$ python -q
>>> import numpy as np
>>> from numpy import linalg as LA
>>> np.set_printoptions(precision=2, suppress=True, linewidth=160)
>>> W0 = np.load("w.npy")
>>> print(W0)
[[5. 1. 1. 1. 1. 1. 1. 1. 1. 1. 1. 1.]
 [1. 5. 1. 1. 1. 1. 1. 1. 1. 1. 1. 1.]
 [1. 1. 5. 1. 1. 1. 1. 1. 1. 1. 1. 1.]
 [1. 1. 1. 5. 1. 1. 1. 1. 1. 1. 1. 1.]
 [1. 1. 1. 1. 5. 1. 1. 1. 1. 1. 1. 1.]
 [1. 1. 1. 1. 1. 5. 1. 1. 1. 1. 1. 1.]
 [1. 1. 1. 1. 1. 1. 5. 1. 1. 1. 1. 1.]
 [1. 1. 1. 1. 1. 1. 1. 5. 1. 1. 1. 1.]
 [1. 1. 1. 1. 1. 1. 1. 1. 5. 1. 1. 1.]
 [1. 1. 1. 1. 1. 1. 1. 1. 1. 5. 1. 1.]
 [1. 1. 1. 1. 1. 1. 1. 1. 1. 1. 5. 1.]
 [1. 1. 1. 1. 1. 1. 1. 1. 1. 1. 1. 5.]]
>>> # symmetric
>>> low = LA.cholesky(W0)
>>> print(low @ low.T)
[[5. 1. 1. 1. 1. 1. 1. 1. 1. 1. 1. 1.]
 [1. 5. 1. 1. 1. 1. 1. 1. 1. 1. 1. 1.]
 [1. 1. 5. 1. 1. 1. 1. 1. 1. 1. 1. 1.]
 [1. 1. 1. 5. 1. 1. 1. 1. 1. 1. 1. 1.]
 [1. 1. 1. 1. 5. 1. 1. 1. 1. 1. 1. 1.]
 [1. 1. 1. 1. 1. 5. 1. 1. 1. 1. 1. 1.]
 [1. 1. 1. 1. 1. 1. 5. 1. 1. 1. 1. 1.]
 [1. 1. 1. 1. 1. 1. 1. 5. 1. 1. 1. 1.]
 [1. 1. 1. 1. 1. 1. 1. 1. 5. 1. 1. 1.]
 [1. 1. 1. 1. 1. 1. 1. 1. 1. 5. 1. 1.]
 [1. 1. 1. 1. 1. 1. 1. 1. 1. 1. 5. 1.]
 [1. 1. 1. 1. 1. 1. 1. 1. 1. 1. 1. 5.]]
>>> print(LA.eigvalsh(W0).min() > 0)
True
>>> F = np.load("data.npy")
>>> F
array([[ 3,  3,  3,  3,  3,  3],
       [ 3,  6,  6,  6,  6,  6],
       [ 3,  6,  9,  9,  9,  9],
       [ 3,  6,  9, 12, 12, 12],
       [ 3,  6,  9, 12, 15, 15],
       [ 3,  6,  9, 12, 15, 18]])
>>> vec = np.ones(6)
>>> for _ in range(3):
...     vec = F @ vec
...     vec /= LA.norm(vec)
...     print(round(vec @ F @ vec, 2))
... 
51.55
51.62
51.62
>>> round(LA.eigvalsh(F)[-1], 2)
np.float64(51.62)
>>> r0 = np.array([1, 0])
>>> np.array([np.convolve(row, r0, "same") for row in F])
array([[ 3,  3,  3,  3,  3,  3],
       [ 3,  6,  6,  6,  6,  6],
       [ 3,  6,  9,  9,  9,  9],
       [ 3,  6,  9, 12, 12, 12],
       [ 3,  6,  9, 12, 15, 15],
       [ 3,  6,  9, 12, 15, 18]])
>>> np.convolve(F[3], r0)
array([ 3,  6,  9, 12, 12, 12,  0])
>>> np.cross(F[3, :3], F[5, :3])
array([0, 0, 0])
>>> r0 = np.array([-7, 3, -5, -9, 7, 2])
>>> out = F + np.outer(r0, np.eye(6)[0])
>>> LA.matrix_rank(out - F)
np.int64(1)
>>> round(float(LA.det(out) / LA.det(F)), 2), np.round(1 + LA.solve(F, r0)[0], 2)
(-4.67, np.float64(-4.67))
>>> vals, vecs = LA.eigh(F)
>>> vec = np.array([1, 2, -2, -3, 1, -1])
>>> print(vecs * np.abs(vals) @ vecs.T)
[[ 3.  3.  3.  3.  3.  3.]
 [ 3.  6.  6.  6.  6.  6.]
 [ 3.  6.  9.  9.  9.  9.]
 [ 3.  6.  9. 12. 12. 12.]
 [ 3.  6.  9. 12. 15. 15.]
 [ 3.  6.  9. 12. 15. 18.]]
>>> vecs * np.maximum(vals, 0) @ vecs.T
array([[ 3.,  3.,  3.,  3.,  3.,  3.],
       [ 3.,  6.,  6.,  6.,  6.,  6.],
       [ 3.,  6.,  9.,  9.,  9.,  9.],
       [ 3.,  6.,  9., 12., 12., 12.],
       [ 3.,  6.,  9., 12., 15., 15.],
       [ 3.,  6.,  9., 12., 15., 18.]])
>>> vec @ F @ vec
np.int64(144)
>>> vec @ F @ vec / (vec @ vec), np.round(vals[0], 2), round(float(vals[-1]), 2)
(np.float64(7.2), np.float64(0.8), 51.62)
>>> K = np.loadtxt("test4.csv", delimiter=",")
>>> K
array([[ -17.,   -5.,  -13.,  -16.,   -9.,  -17.,  -26.,  -13.,  -25.,  -31.],
       [  16.,   -5.,   20.,   39.,   24.,   38.,   62.,    9.,   63.,   57.],
       [ -76.,  -40.,  -44.,  -28.,  -12.,  -36.,  -48.,  -64.,  -40.,  -88.],
       [  69.,   30.,   45.,   41.,   21.,   47.,   68.,   56.,   62.,   98.],
       [ -22.,  -10.,  -14.,  -12.,   -6.,  -14.,  -20.,  -18.,  -18.,  -30.],
       [ -25.,  -25.,   -5.,   20.,   15.,   15.,   30.,  -25.,   35.,    5.],
       [ -59.,  -20.,  -43.,  -49.,  -27.,  -53.,  -80.,  -46.,  -76., -100.],
       [ -32.,  -20.,  -16.,   -4.,    0.,   -8.,   -8.,  -28.,   -4.,  -28.]])
>>> def softmax(z):
...     e = np.exp(z - z.max(axis=-1, keepdims=True))
...     return e / e.sum(axis=-1, keepdims=True)
... 
>>> softmax(K).sum(axis=1)
array([1., 1., 1., 1., 1., 1., 1., 1.])
>>> np.round(softmax(10 * K[7]), 2) + 0
array([0., 0., 0., 0., 1., 0., 0., 0., 0., 0.])
>>> att = K @ K.T / np.sqrt(10)
>>> np.round(softmax(att), 2) + 0
array([[0., 0., 0., 0., 0., 0., 1., 0.],
       [0., 0., 0., 1., 0., 0., 0., 0.],
       [0., 0., 0., 0., 0., 0., 1., 0.],
       [0., 0., 0., 1., 0., 0., 0., 0.],
       [0., 0., 0., 0., 0., 0., 1., 0.],
       [0., 1., 0., 0., 0., 0., 0., 0.],
       [0., 0., 0., 0., 0., 0., 1., 0.],
       [0., 0., 1., 0., 0., 0., 0., 0.]])
